$ ipython --no-banner

In [1]: import numpy as np

In [2]: np.set_printoptions(precision=1, suppress=True, linewidth=100, floatmode="fixed")

In [3]: J = np.loadtxt("run16.csv", delimiter=",")

In [4]: J
Out[4]: 
array([[ 19.5, -23.2,  13.8, -25.4, -39.0],
       [-27.4,   3.8,  15.1,  18.8,   6.3],
       [ -9.9, -48.0,  -4.8,   6.7,  18.8],
       [-27.5,   3.7,  14.9,  20.8,   7.1],
       [-27.9,   2.2,  13.0,  20.7,   5.6],
       [ 19.8, -23.0,  12.5, -24.0, -40.4],
       [ 17.0, -21.6,  13.0, -26.6, -42.1],
       [-27.7,   4.3,  15.8,  21.7,   6.3],
       [ 16.4, -21.9,  13.4, -23.3, -39.7],
       [-28.3,   3.9,  13.6,  20.5,   6.3],
       [-10.9, -45.5,  -3.7,   5.8,  19.0],
       [-12.1, -47.2,  -3.6,   6.5,  18.0],
       [ 17.5, -22.8,  14.6, -22.9, -40.2],
       [-29.7,   4.0,  15.1,  23.0,   4.5],
       [ 17.7, -21.9,  14.1, -23.0, -39.4],
       [-30.0,   3.0,  13.2,  20.4,   4.6],
       [ 18.4, -22.5,  13.7, -23.8, -39.2],
       [ 18.5, -23.4,  12.6, -25.7, -40.4],
       [-10.2, -44.0,  -3.6,   6.5,  18.4]])

In [5]: print(J.sum(axis=0))
[ -96.8 -340.1  192.7  -23.3 -205.5]

In [6]: J.mean(axis=0)
Out[6]: array([ -5.1, -17.9,  10.1,  -1.2, -10.8])

In [7]: round(float(np.linalg.norm(J)), 1)
Out[7]: 216.4

In [8]: print(np.count_nonzero(J))
95

In [9]: np.unravel_index(np.abs(J).argmax(), J.shape)
Out[9]: (np.int64(2), np.int64(1))

In [10]: print(J.shape)
(19, 5)

In [11]: np.linalg.svd(J, compute_uv=False)
Out[11]: array([172.1, 104.6,  79.0,   4.6,   3.5])

In [12]: np.linalg.matrix_rank(J)
Out[12]: np.int64(5)

In [13]: dist = np.linalg.norm(J[:, None] - J[None], axis=-1)

In [14]: (dist + 1e9 * np.eye(19)).round(6).argmin(axis=1)
Out[14]: array([16,  3, 11,  7,  9, 17, 17,  3, 14,  3, 18, 10, 14,  7, 16,  4, 14,  0, 10])

In [15]: print(dist.shape)
(19, 19)

In [16]: np.unravel_index(dist.round(6).argmax(), dist.shape)
Out[16]: (np.int64(6), np.int64(13))

In [17]: Xc = (J - J.mean(axis=0)) / J.std(axis=0)

In [18]: Xc.std(axis=0)
Out[18]: array([1.0, 1.0, 1.0, 1.0, 1.0])

In [19]: np.argwhere(np.abs(Xc) > 2)
Out[19]: array([[2, 2]])

In [20]: b = np.linalg.lstsq(np.delete(Xc, 3, axis=1), Xc[:, 3])[0]

In [21]: np.abs(b).argmax()
Out[21]: np.int64(0)

In [22]: b.round(1) + 0
Out[22]: array([-0.6,  0.0,  0.1,  0.5])
